$ python3 -q
>>> import numpy as np
>>> np.set_printoptions(suppress=True, linewidth=100)
>>> A = np.array([[0, 0, 1, 0], [0, 1, 0, 0], [1, 0, 0, 0], [0, 0, 0, 1]])
>>> A
array([[0, 0, 1, 0],
       [0, 1, 0, 0],
       [1, 0, 0, 0],
       [0, 0, 0, 1]])
>>> # symmetric, so the eigenvalues are real
>>> round(np.abs(np.linalg.eigvals(A)).max(), 4)
np.float64(1.0)
>>> np.trace(A)
np.int64(2)
>>> np.allclose(A, A.T)
True
>>> np.linalg.matrix_power(A, 3)
array([[0, 0, 1, 0],
       [0, 1, 0, 0],
       [1, 0, 0, 0],
       [0, 0, 0, 1]])
>>> sv = 3 * 0.9 ** np.arange(5)
>>> Q, _ = np.linalg.qr(np.array([[0.6, -2.2, 1.0, 1.7, -0.3],
...     [0.9, 1.2, -0.2, 4.0, -0.3],
...     [2.1, -0.6, 0.4, 0.1, -0.8],
...     [-1.4, -0.1, 0.8, 0.8, -1.6],
...     [0.2, -1.7, -0.3, -0.4, 0.4]]))
>>> rng = np.random.default_rng(996)
>>> m1 = rng.normal(size=(35, 5)) * sv @ Q
>>> m1.round(4)
array([[-1.8083,  1.4268, -1.9933, -2.0992, -0.1999],
       [ 1.5176, -2.0064, -1.85  , -1.4652, -0.519 ],
       [-0.8408,  1.8397, -2.2121,  3.6301, -0.3958],
       [ 3.8193, -1.3473,  2.6241, -1.2362, -0.324 ],
       [-4.1665, -2.6684, -4.3676,  0.0904, -1.0409],
       [-6.1989,  1.9477,  0.0078,  0.1948, -0.1787],
       [ 0.4144,  0.5347, -1.3736,  3.208 , -2.5909],
       [ 0.3766,  4.7157, -0.4021,  0.8992,  0.5865],
       [ 0.2486, -0.7979, -1.837 ,  2.5243, -1.1468],
       [ 1.83  , -1.8768,  2.7933,  1.1168,  0.9979],
       [ 3.5956, -4.3181,  2.2968, -0.5079,  0.5182],
       [ 4.1179,  2.2148,  1.651 , -2.3328, -0.6293],
       [-1.4862,  1.8311, -4.231 , -1.7486,  2.5946],
       [-1.1599, -0.8603,  0.7586, -0.7062, -3.6261],
       [ 0.949 , -0.4534,  0.328 , -0.7711,  0.6316],
       [-5.7539,  2.7913, -0.3536, -2.37  , -3.5078],
       [-1.4543,  0.842 , -1.2088,  1.9236,  0.8824],
       [ 1.8315,  0.7314,  0.7424,  0.4623, -2.8707],
       [ 0.871 ,  1.8833, -2.2222,  1.5917,  2.1904],
       [ 1.2437, -4.761 ,  1.7217,  7.2405,  5.2384],
       [ 1.085 , -0.3006,  2.2755, -2.3154,  1.5068],
       [-5.1199, -0.9795, -3.4249,  2.0825,  3.0743],
       [ 0.8921, -0.1892, -3.3298, -0.0353,  1.7962],
       [ 3.9641, -1.0902, -0.3081,  4.7999, -0.5987],
       [-3.8281, -1.9602, -3.7019, -4.4274, -0.2764],
       [ 2.6712,  1.3511,  0.6092,  0.0609,  1.2129],
       [-1.5832,  4.0302, -1.0876, -6.9077, -4.6686],
       [-1.4173, -2.4655, -2.2197, -1.8607, -0.0445],
       [ 0.7282,  0.2744,  2.5359, -2.2858, -0.1309],
       [-1.6004,  0.4828, -2.2857,  0.7003,  1.5029],
       [-3.4641, -1.0388,  1.9436, -5.4331, -1.8153],
       [ 2.6315, -2.6136, -0.6074, -3.1599,  2.3422],
       [-2.2206, -0.2931, -2.9665,  1.9134,  2.3469],
       [-0.8873, -5.05  ,  1.6716, -1.6607, -0.1169],
       [-0.5956,  3.411 ,  2.2106,  2.5297, -1.4141]])
>>> basis = m1[[22, 13]].astype(float)
>>> for _ in range(5):
...     lab = np.linalg.norm(m1[:, None] - basis, axis=-1).argmin(axis=1)
...     basis = np.array([m1[lab == j].mean(axis=0) for j in range(2)])
... 
>>> lab
array([0, 1, 0, 1, 0, 0, 0, 0, 0, 1, 1, 1, 0, 1, 1, 1, 0, 1, 0, 0, 1, 0, 0, 0, 0, 1, 1, 0, 1, 0, 1,
       1, 0, 1, 1])
>>> print(np.round(basis[1] - basis[0], 4))
[ 1.8961 -0.3143  3.1104 -2.7332 -1.4935]
>>> np.abs(basis[1] - basis[0]).argmax()
np.int64(2)
>>> basis.round(4)
array([[-1.2295,  0.0166, -2.0197,  1.146 ,  0.7633],
       [ 0.6666, -0.2977,  1.0907, -1.5872, -0.7302]])
